In [1]: import numpy as np

In [2]: import numpy.linalg as la

In [3]: np.set_printoptions(suppress=True, linewidth=100)

In [4]: W0 = np.load("arr.npy")

In [5]: print(W0)
[[ 1  0  0  0  0  0]
 [ 1  0  2  0  0  0]
 [ 1  8 12  8  4  8]
 [ 1  4  7  4  2  4]
 [ 1  0  0  0  0  0]
 [ 1 12 17 12  6 12]
 [ 1 12 17 12  6 12]
 [ 1  0  0  0  0  0]
 [ 1 12 17 12  6 12]
 [ 1 12 17 12  6 12]
 [ 1 12 17 12  6 12]
 [ 1 12 17 12  6 12]
 [ 1  0  0  0  0  0]
 [ 1  0  2  0  0  0]
 [ 1  0  0  0  0  0]
 [ 1  4  7  4  2  4]
 [ 1  8 12  8  4  8]
 [ 1  8 12  8  4  8]]

In [6]: # rank 3

In [7]: rank = la.matrix_rank(W0)

In [8]: print(rank)
3

In [9]: ns = la.svd(W0)[2][rank:].T

In [10]: print(ns.shape)
(6, 3)

In [11]: x = np.array([2, 2, 0, -2, 0, -1])

In [12]: h1 = np.maximum(W0 @ x, 0)

In [13]: print(np.round(np.tanh(W0 @ x), 3))
[ 0.964  0.964 -1.    -0.964  0.964 -1.    -1.     0.964 -1.    -1.    -1.    -1.     0.964  0.964
  0.964 -0.964 -1.    -1.   ]

In [14]: print(np.maximum(W0 @ (3 * x), 0))
[6 6 0 0 6 0 0 6 0 0 0 0 6 6 6 0 0 0]

In [15]: print(W0.T @ h1)
[14  0  8  0  0  0]

In [16]: print(np.flatnonzero(h1 > 1e-9))
[ 0  1  4  7 12 13 14]

In [17]: print(W0.shape)
(18, 6)

In [18]: print(W0.sum(axis=1))
[ 1  3 41 22  1 60 60  1 60 60 60 60  1  3  1 22 41 41]

In [19]: print(np.abs(W0).max())
17

In [20]: print(W0 - W0[0])
[[ 0  0  0  0  0  0]
 [ 0  0  2  0  0  0]
 [ 0  8 12  8  4  8]
 [ 0  4  7  4  2  4]
 [ 0  0  0  0  0  0]
 [ 0 12 17 12  6 12]
 [ 0 12 17 12  6 12]
 [ 0  0  0  0  0  0]
 [ 0 12 17 12  6 12]
 [ 0 12 17 12  6 12]
 [ 0 12 17 12  6 12]
 [ 0 12 17 12  6 12]
 [ 0  0  0  0  0  0]
 [ 0  0  2  0  0  0]
 [ 0  0  0  0  0  0]
 [ 0  4  7  4  2  4]
 [ 0  8 12  8  4  8]
 [ 0  8 12  8  4  8]]

In [21]: print(np.unravel_index(np.abs(W0).argmax(), W0.shape))
(np.int64(5), np.int64(2))

In [22]: print(np.diff(W0, axis=0))
[[  0   0   2   0   0   0]
 [  0   8  10   8   4   8]
 [  0  -4  -5  -4  -2  -4]
 [  0  -4  -7  -4  -2  -4]
 [  0  12  17  12   6  12]
 [  0   0   0   0   0   0]
 [  0 -12 -17 -12  -6 -12]
 [  0  12  17  12   6  12]
 [  0   0   0   0   0   0]
 [  0   0   0   0   0   0]
 [  0   0   0   0   0   0]
 [  0 -12 -17 -12  -6 -12]
 [  0   0   2   0   0   0]
 [  0   0  -2   0   0   0]
 [  0   4   7   4   2   4]
 [  0   4   5   4   2   4]
 [  0   0   0   0   0   0]]

In [23]: print(la.matrix_rank(W0))
3

In [24]: W0[18]
IndexError: index 18 is out of bounds for axis 0 with size 18


In [25]: E = np.load("w.npy")

In [26]: print(E)
[[-0.565 -0.604  1.     0.397]
 [ 0.462 -0.168 -0.837  0.245]
 [ 0.371  0.01  -0.883  0.08 ]
 [ 0.726  0.264 -0.999 -0.01 ]
 [-0.74   0.821 -0.31  -0.818]
 [-0.09   0.515 -0.9   -0.446]
 [ 0.585 -0.623 -0.05   0.629]
 [-0.814 -0.217  1.    -0.08 ]
 [ 0.139 -0.354  0.585  0.319]
 [-0.319  0.493 -0.493 -0.47 ]
 [ 0.915 -0.834 -0.933  0.867]
 [ 0.207 -0.38   0.478  0.354]
 [-0.178  0.68  -0.962 -0.611]
 [-0.149 -0.537  0.984  0.422]
 [-0.757 -0.235  1.    -0.03 ]]

In [27]: cen = E - E.mean(axis=0)

In [28]: evecs = la.svd(cen)[2][:3]

In [29]: other = cen - cen @ evecs.T @ evecs

In [30]: print(np.round(other.std(axis=0), 3) + 0)
[0.004 0.011 0.    0.015]

In [31]: print(round(la.norm(other) / la.norm(cen), 3))
0.016

In [32]: cen = E - E.mean(axis=0)

In [33]: left, sigma, vt = la.svd(cen, full_matrices=False)

In [34]: print(np.searchsorted(np.cumsum(sigma ** 2) / (sigma ** 2).sum(), 0.9) + 1)
2

In [35]: print(np.round(sigma ** 2 / (sigma ** 2).sum(), 3) + 0)
[0.595 0.389 0.016 0.   ]

In [36]: print((np.sign(left[:, 0]) == np.sign(left[0, 0])).astype(int))
[1 0 0 0 0 0 1 1 1 0 0 1 0 1 1]

In [37]: print(np.round(np.abs(vt[-1]), 3))
[0.211 0.599 0.016 0.773]

In [38]: print(la.matrix_rank(cen))
4

In [39]: print(np.abs(left[:, 0]).argmax())
0

In [40]: print(round(float((sigma ** 2).sum() ** 2 / (sigma ** 4).sum()), 3))
1.979

In [41]: idx = E[:, 0] > np.median(E[:, 0])

In [42]: u = E[idx].mean(axis=0) - E[~idx].mean(axis=0)

In [43]: print(idx.astype(int))
[0 1 1 1 0 0 1 0 1 0 1 1 0 0 0]

In [44]: print(((E - E.mean(axis=0)) @ u > 0).astype(int))
[0 1 1 1 0 0 1 0 1 0 1 1 0 0 0]

In [45]: data = np.array([[-3, 0, -4, 1, -5, 4, -5, 2, 1, -4, -3, 5],
    ...:     [5, -2, 5, 5, -4, -1, 3, 2, -3, -3, -1, 4],
    ...:     [-4, 0, -1, -5, 4, -2, 2, 3, 3, 4, 5, -3],
    ...:     [2, -1, 5, 1, -5, 2, 3, 1, 4, 2, -2, 1],
    ...:     [-2, -2, 3, 1, -3, -4, 4, 2, -4, 3, -4, -1]])

In [46]: data[:, 6] = 5 * data[:, 9]

In [47]: print(data)
[[ -3   0  -4   1  -5   4 -20   2   1  -4  -3   5]
 [  5  -2   5   5  -4  -1 -15   2  -3  -3  -1   4]
 [ -4   0  -1  -5   4  -2  20   3   3   4   5  -3]
 [  2  -1   5   1  -5   2  10   1   4   2  -2   1]
 [ -2  -2   3   1  -3  -4  15   2  -4   3  -4  -1]]

In [48]: # column 6 dominates

In [49]: left, sigma, vt = la.svd(data, full_matrices=False)

In [50]: print(np.round(sigma / sigma[0], 3))
[1.    0.374 0.238 0.202 0.135]

In [51]: print(np.round(left.T @ data @ vt.T, 3) + 0)
[[39.027  0.     0.     0.     0.   ]
 [ 0.    14.584  0.     0.     0.   ]
 [ 0.     0.     9.287  0.     0.   ]
 [ 0.     0.     0.     7.873  0.   ]
 [ 0.     0.     0.     0.     5.286]]

In [52]: print(np.round(left.T @ left, 3) + 0)
[[1. 0. 0. 0. 0.]
 [0. 1. 0. 0. 0.]
 [0. 0. 1. 0. 0.]
 [0. 0. 0. 1. 0.]
 [0. 0. 0. 0. 1.]]

In [53]: print(np.round(np.cumsum(sigma ** 2) / np.sum(sigma ** 2), 3))
[0.797 0.908 0.953 0.985 1.   ]
